>>> import numpy as np
>>> np.set_printoptions(precision=3, suppress=True, linewidth=160)
>>> rnd = lambda a: np.round(a, 3) + 0
>>> W0 = np.load("arr.npy")
>>> W0
array([[ 0,  0, -3, -5,  0],
       [ 0,  0,  0,  0, -5],
       [-4,  3,  0,  0,  0]])
>>> r0, g = W0[2], W0[1]
>>> r0 @ g
np.int64(0)
>>> p = (r0 @ g) / (r0 @ r0) * r0
>>> rnd(np.linalg.norm(r0 + g) ** 2 + np.linalg.norm(r0 - g) ** 2)
np.float64(100.0)
>>> X = np.loadtxt("a.csv", delimiter=",")
>>> X
array([[  1.,  -2.,  -3.],
       [  0.,  -2.,  -1.],
       [  1., -12.,  -8.]])
>>> Y = np.array([[0, 0, -1], [1, -2, 1]])
>>> basis = np.kron(Y, X)
>>> rnd(np.linalg.norm(basis, 2)), rnd(np.linalg.norm(Y, 2) * np.linalg.norm(X, 2))
(np.float64(37.368), np.float64(37.368))
>>> basis
array([[  0.,  -0.,  -0.,   0.,  -0.,  -0.,  -1.,   2.,   3.],
       [  0.,  -0.,  -0.,   0.,  -0.,  -0.,  -0.,   2.,   1.],
       [  0.,  -0.,  -0.,   0.,  -0.,  -0.,  -1.,  12.,   8.],
       [  1.,  -2.,  -3.,  -2.,   4.,   6.,   1.,  -2.,  -3.],
       [  0.,  -2.,  -1.,  -0.,   4.,   2.,   0.,  -2.,  -1.],
       [  1., -12.,  -8.,  -2.,  24.,  16.,   1., -12.,  -8.]])
>>> np.unique(X.round(6), axis=0).shape
(3, 3)
>>> proj = np.triu(np.array([[-2, 1, 0], [-2, 0, -1], [-1, 1, 2]]), 1) + np.eye(3)
>>> Y = proj @ X @ np.linalg.inv(proj)
>>> np.linalg.matrix_rank(Y)
np.int64(2)
>>> rnd(np.linalg.det(Y))
np.float64(0.0)
>>> np.trace(Y), np.trace(X)
(np.float64(-9.0), np.float64(-9.0))
>>> F = np.array([[3.0, -3.0, 1.0], [5.0, -5.0, 1.0], [1.0, -3.0, 3.0]])
>>> r0 = np.array([-1, 1, -3])
>>> Y = F + np.outer(r0, np.eye(3)[0])
>>> np.linalg.matrix_rank(Y - F)
np.int64(1)
>>> np.linalg.matrix_rank(np.linalg.inv(Y) - np.linalg.inv(F), tol=1e-8)
np.int64(1)
>>> Y
array([[ 2., -3.,  1.],
       [ 6., -5.,  1.],
       [-2., -3.,  3.]])
>>> np.argsort(-np.linalg.norm(Y, axis=0).round(6), kind="stable")[:3]
array([0, 1, 2])
>>> np.linalg.matrix_rank(Y, rtol=0.1)
np.int64(2)
>>> rnd(np.linalg.norm(Y, 2) / np.linalg.norm(Y))
np.float64(0.882)
>>> Y = np.array([[-2, 2], [0, 2], [-2, 0]])
>>> np.einsum("ik,kj->ji", F, Y)
array([[ -8., -12.,  -8.],
       [  0.,   0.,  -4.]])
>>> np.einsum("ij,ij->i", F, F)
array([19., 51., 19.])
>>> F @ Y
array([[ -8.,   0.],
       [-12.,   0.],
       [ -8.,  -4.]])
>>> np.einsum("ik,kj->ij", F, Y)
array([[ -8.,   0.],
       [-12.,   0.],
       [ -8.,  -4.]])
>>> np.vstack([F, Y.T]).shape
(5, 3)
>>> np.linalg.matrix_rank(F, rtol=0.1)
np.int64(2)
>>> rnd(np.linalg.norm(F, 2) / np.linalg.norm(F))
np.float64(0.959)
>>> rnd(np.abs(np.linalg.svd(F)[2][-1]))
array([0.561, 0.674, 0.481])
